% ipython --no-banner

In [1]: import numpy as np

In [2]: import numpy.linalg as la

In [3]: np.set_printoptions(precision=2, suppress=True, linewidth=120, sign=" ")

In [4]: m1 = np.loadtxt("x.csv", delimiter=",")

In [5]: m1
Out[5]: 
array([[-1., -2.,  0.,  0.],
       [ 0.,  2.,  0.,  0.],
       [ 0.,  0., -1., -2.],
       [ 0.,  0.,  0.,  2.]])

In [6]: # triangular: eigenvalues sit on the diagonal

In [7]: print(round(la.det(m1), 2))
4.0

In [8]: np.sort(la.eigvals(m1).real)
Out[8]: array([-1., -1.,  2.,  2.])

In [9]: (m1 != 0).astype(int)
Out[9]: 
array([[ 1,  1,  0,  0],
       [ 0,  1,  0,  0],
       [ 0,  0,  1,  1],
       [ 0,  0,  0,  1]])

In [10]: B = la.inv(m1)

In [11]: (np.abs(B) > 1e-9).astype(int)
Out[11]: 
array([[ 1,  1,  0,  0],
       [ 0,  1,  0,  0],
       [ 0,  0,  1,  1],
       [ 0,  0,  0,  1]])

In [12]: round(float(la.det(m1) * la.det(B)), 2)
Out[12]: 1.0

In [13]: print(m1 @ B)
[[ 1.  0.  0.  0.]
 [ 0.  1.  0.  0.]
 [ 0.  0.  1.  0.]
 [ 0.  0.  0.  1.]]

In [14]: vals, V = la.eig(m1)

In [15]: print(np.sort(la.eigvals(la.inv(m1))))
[-1.  -1.   0.5  0.5]

In [16]: x = np.array([0, 0, 0, 3])

In [17]: target = m1 @ x

In [18]: target
Out[18]: array([ 0.,  0., -6.,  6.])

In [19]: print(la.solve(m1, m1[:, 1]))
[-0.  1. -0.  0.]

In [20]: la.solve(m1.T, m1[0])
Out[20]: array([ 1., -0., -0., -0.])

In [21]: la.solve(m1, 5 * target)
Out[21]: array([-0.,  0., -0., 15.])

In [22]: arr = np.load("case0.npy")

In [23]: arr
Out[23]: 
array([[ 1,  0,  0],
       [ 0,  0,  0],
       [ 0,  0,  3],
       [ 2,  0,  0],
       [ 0,  0,  2]])

In [24]: # rows and columns are dependent

In [25]: la.norm(arr, axis=0)
Out[25]: array([ 2.24,  0.  ,  3.61])

In [26]: arr[:, 1] @ arr[:, 0]
Out[26]: np.int64(0)

In [27]: la.pinv(arr)
Out[27]: 
array([[ 0.2 ,  0.  ,  0.  ,  0.4 ,  0.  ],
       [ 0.  ,  0.  ,  0.  ,  0.  ,  0.  ],
       [ 0.  ,  0.  ,  0.23,  0.  ,  0.15]])

In [28]: arr.T @ arr
Out[28]: 
array([[  5,   0,   0],
       [  0,   0,   0],
       [  0,   0,  13]])

In [29]: round(float(np.trace(la.pinv(arr) @ arr)), 2)
Out[29]: 2.0

In [30]: np.abs(np.diag(la.qr(arr)[1])) > 1e-9
Out[30]: array([ True, False,  True])

In [31]: np.allclose(arr[:-1].T @ la.lstsq(arr[:-1].T, arr[-1])[0], arr[-1])
Out[31]: True

In [32]: rank = la.matrix_rank(arr)

In [33]: rank
Out[33]: np.int64(2)

In [34]: ns = la.svd(arr)[2][rank:].T

In [35]: la.matrix_rank(arr.T @ arr), la.matrix_rank(arr @ arr.T)
Out[35]: (np.int64(2), np.int64(2))

In [36]: [int(la.matrix_rank(arr[:i])) for i in range(1, len(arr) + 1)]
Out[36]: [1, 1, 2, 2, 2]

In [37]: print(ns.shape)
(3, 1)

In [38]: K = np.load("test12.npy")

In [39]: K
Out[39]: 
array([[ 3,  1,  3,  1],
       [ 3,  5,  3,  5],
       [ 3,  1,  3,  1],
       [ 3,  5,  3,  5]])

In [40]: # looks like rank 2

In [41]: Uu, sigma, Vt = la.svd(K)

In [42]: V = Vt[:(sigma > 1e-8).sum()]

In [43]: rng = np.random.default_rng(6644)

In [44]: x = K[2] + 5 * K[3] + rng.integers(2) * np.eye(4)[2]

In [45]: x
Out[45]: array([ 18.,  26.,  19.,  26.])

In [46]: la.matrix_rank(np.vstack([K, x]))
Out[46]: np.int64(3)

In [47]: round(float(la.norm(x - V.T @ V @ x)), 2)
Out[47]: 0.71

In [48]: np.diag(V.T @ V)
Out[48]: array([ 0.5,  0.5,  0.5,  0.5])

In [49]: np.allclose(V.T @ V @ x, x)
Out[49]: False
